% ipython --no-banner

In [1]: import numpy as np

In [2]: np.set_printoptions(precision=2, suppress=True, linewidth=160, sign=" ")

In [3]: mat = np.array([[-5, 5, 2, -3], [4, -3, -1, -3], [2, 0, 2, -1], [3, -4, 4, 0]])

In [4]: print(mat)
[[-5  5  2 -3]
 [ 4 -3 -1 -3]
 [ 2  0  2 -1]
 [ 3 -4  4  0]]

In [5]: U, s, VT = np.linalg.svd(mat, full_matrices=False)

In [6]: print(U.shape, s.shape, VT.shape)
(4, 4) (4,) (4, 4)

In [7]: print(np.cumsum(s ** 2) / np.sum(s ** 2))
[ 0.69  0.87  0.99  1.  ]

In [8]: print(np.round(U.T @ U, 2) + 0)
[[ 1.  0.  0.  0.]
 [ 0.  1.  0.  0.]
 [ 0.  0.  1.  0.]
 [ 0.  0.  0.  1.]]

In [9]: print(np.allclose(U * s @ VT, mat))
True

In [10]: print(s / s[0])
[ 1.    0.52  0.41  0.14]

In [11]: print(round(np.sqrt((s ** 2).sum()), 2), round(np.linalg.norm(mat), 2))
12.17 12.17

In [12]: B = mat[0, 0] * mat[1:] - np.outer(mat[1:, 0], mat[0])

In [13]: print(B)
[[  0  -5  -3  27]
 [  0 -10 -14  11]
 [  0   5 -26   9]]

In [14]: print(np.flatnonzero(~B.round(6).any(axis=1)))
[]

In [15]: print(np.linalg.matrix_rank(B), np.linalg.matrix_rank(mat))
3 4

In [16]: gram = B.T @ B

In [17]: print(gram)
[[   0    0    0    0]
 [   0  150   25 -200]
 [   0   25  881 -469]
 [   0 -200 -469  931]]

In [18]: print(np.linalg.eigvalsh(gram)[::-1])
[ 1397.05   476.45    88.5      0.  ]

In [19]: print(np.allclose(gram, gram.T))
True

In [20]: print(np.linalg.svd(B, compute_uv=False) ** 2)
[ 1397.05   476.45    88.5 ]

In [21]: print(np.diag(gram))
[   0  150  881  931]

In [22]: K = np.array([[8, 0, -4], [-4, 0, 2], [6, 0, -3], [10, 0, -5]])

In [23]: print([round(float(x), 2) for x in np.linalg.svd(K, compute_uv=False)[:3]])
[16.43, 0.0, 0.0]

In [24]: print(np.linalg.matrix_rank(K, rtol=0.1))
1

In [25]: U, s, VT = np.linalg.svd(K)

In [26]: print(s.round(2) + 0)
[ 16.43   0.     0.  ]

In [27]: print(np.argmax(s[:-1] / (s[1:] + 1e-6)) + 1)
1

In [28]: B = U[:, :1] @ np.diag(s[:1]) @ VT[:1]

In [29]: print(np.round(np.linalg.norm(K - B) / np.linalg.norm(K), 2))
0.0

In [30]: print(round(np.linalg.norm(K - B, 2), 2), round(s[1], 2))
0.0 0.0

In [31]: print(round(np.abs(K - B).max(), 2))
0.0

In [32]: print(np.allclose(K[:-1].T @ np.linalg.lstsq(K[:-1].T, K[-1])[0], K[-1]))
True

In [33]: print(np.unique(K.round(6), axis=0).shape)
(4, 3)

In [34]: print(round(np.trace(np.linalg.pinv(K) @ K), 2))
1.0

In [35]: u, r1 = K[1], K[3]

In [36]: print(u @ r1)
-50

In [37]: print(u @ u)
20

In [38]: p = (u @ r1) / (u @ u) * u

In [39]: print(p)
[10. -0. -5.]

In [40]: print(np.linalg.matrix_rank(np.outer(u, r1)))
1

In [41]: print(np.outer(u, r1))
[[-40   0  20]
 [  0   0   0]
 [ 20   0 -10]]

In [42]: print(r1 - p)
[ 0.  0.  0.]

In [43]: print((r1 - p) @ u)
0.0

In [44]: feats = np.loadtxt("arr.csv", delimiter=",")

In [45]: print(feats)
[[  3.18 -15.21 -14.69]
 [  2.97 -16.31 -14.94]
 [  1.79 -14.63 -15.16]
 [  2.06 -15.04 -14.77]
 [  4.75 -15.55 -16.82]
 [  5.15 -16.28 -15.65]
 [  3.66 -15.97 -15.46]
 [  3.18 -14.85 -14.49]
 [  3.95 -14.73 -16.81]
 [  2.69 -13.85 -14.78]
 [  2.36 -15.35 -14.83]
 [  3.45 -14.   -14.39]
 [  4.34 -13.91 -14.24]
 [  2.51 -16.03 -15.15]
 [  2.43 -13.86 -15.55]
 [  3.04 -15.33 -16.32]
 [  2.13 -17.63 -16.33]
 [  2.64 -13.4  -16.98]
 [  2.32 -15.3  -13.65]
 [  3.36 -14.28 -14.15]
 [  2.25 -15.33 -12.9 ]
 [  2.3  -14.31 -16.43]
 [  3.06 -15.59 -15.3 ]
 [  4.16 -15.31 -13.74]
 [  5.45 -14.69 -14.59]
 [  2.96 -14.84 -14.34]
 [  2.66 -12.89 -13.71]]

In [46]: cen = (feats - feats.mean(axis=0)) / feats.std(axis=0)

In [47]: print(np.argwhere(np.abs(cen) > 2))
[[  5   0]
 [ 16   1]
 [ 20   2]
 [ 24   0]
 [ 26   1]]

In [48]: print(cen.std(axis=0))
[ 1.  1.  1.]

In [49]: beta = np.linalg.lstsq(np.delete(cen, 0, axis=1), cen[:, 0])[0]

In [50]: print(np.abs(beta).argmax())
1

In [51]: print(beta)
[-0.04 -0.08]

In [52]: F = np.loadtxt("block10.csv", delimiter=",")

In [53]: print(F)
[[-0.2   0.1  -0.62]
 [-0.1   0.5  -0.3 ]
 [ 0.    0.5  -0.01]
 [ 0.7   0.    2.1 ]
 [ 1.5   0.    4.54]
 [ 0.1  -0.4   0.33]
 [ 1.1   0.5   3.29]
 [-0.2  -1.1  -0.61]
 [-0.6  -2.6  -1.82]
 [ 0.6  -0.9   1.84]
 [-0.6  -0.2  -1.81]
 [-2.    0.4  -6.03]
 [-0.9   0.2  -2.71]
 [ 2.    0.7   5.99]
 [ 0.3   1.4   0.9 ]
 [ 1.9  -0.3   5.7 ]
 [-0.7  -2.1  -2.08]
 [ 0.9  -1.    2.69]
 [-0.2   0.2  -0.6 ]
 [ 0.8  -0.7   2.39]
 [-1.    1.2  -3.05]
 [ 1.1   0.3   3.27]
 [-0.2  -0.4  -0.59]
 [-2.5   0.4  -7.48]
 [ 1.4   0.1   4.18]
 [ 0.3   0.5   0.9 ]
 [ 1.1   1.3   3.29]]

In [54]: print(np.linalg.matrix_rank(F, rtol=0.1))
2

In [55]: print(round(np.linalg.norm(F, 2) / np.linalg.norm(F), 2))
0.97
